$ python3 -q
>>> import numpy as np
>>> import numpy.linalg as la
>>> np.set_printoptions(precision=1, suppress=True, linewidth=100)
>>> rd = lambda a: np.round(a, 1) + 0
>>> X = np.load("run8.npy")
>>> X
array([[  1,  -1,   1,  -1],
       [  1,   0,   0,   0],
       [  1,   1,   1,   1],
       [  1,   2,   4,   8],
       [  1,   3,   9,  27],
       [  1,   4,  16,  64],
       [  1,   5,  25, 125]])
>>> # column 3 dominates
>>> T = np.stack([X, -2 * X, X[::-1]])
>>> rd(la.norm(T, axis=(1, 2)))
array([146.8, 293.7, 146.8])
>>> np.einsum("bij,cij->bc", T, T)
array([[ 21559, -43118,    -41],
       [-43118,  86236,     82],
       [   -41,     82,  21559]])
>>> T.sum(axis=0)
array([[   0,    6,   24,  126],
       [   0,    4,   16,   64],
       [   0,    2,    8,   26],
       [   0,    0,    0,    0],
       [   0,   -2,   -8,  -26],
       [   0,   -4,  -16,  -64],
       [   0,   -6,  -24, -126]])
>>> (T @ X.T).shape
(3, 7, 7)
>>> U, sigma, Vt = la.svd(X)
>>> rd(sigma)
array([146.7,   5.8,   1.7,   1.3])
>>> print(np.argmax(sigma[:-1] / (sigma[1:] + 1e-6)) + 1)
1
>>> Y = U[:, :1] @ np.diag(sigma[:1]) @ Vt[:1]
>>> rd(np.abs(X - Y).max())
np.float64(3.0)
>>> print(la.matrix_rank(Y))
1
>>> Y = X / np.sqrt((X ** 2).mean(axis=1, keepdims=True))
>>> rd(Y[4])
array([0.1, 0.2, 0.6, 1.9])
>>> print(la.matrix_rank(Y) == la.matrix_rank(X))
True
>>> la.matrix_rank(X - X.mean(axis=1, keepdims=True))
np.int64(3)
>>> data = np.array([[1, 0, 2, -2], [0, 1, 0, 2], [2, 0, 1, 0], [-2, 2, 0, 1]])
>>> print(data)
[[ 1  0  2 -2]
 [ 0  1  0  2]
 [ 2  0  1  0]
 [-2  2  0  1]]
>>> x0 = np.array([4, 4, 5, 3])
>>> y = data @ x0
>>> y
array([ 8, 10, 13,  3])
>>> print(rd(la.solve(data, data[:, 0])))
[1. 0. 0. 0.]
>>> rd(la.solve(data, y + data[:, 1]))
array([4., 5., 5., 3.])
>>> rd(la.solve(data, 4 * y))
array([16., 16., 20., 12.])
>>> rd(la.solve(data, y))
array([4., 4., 5., 3.])
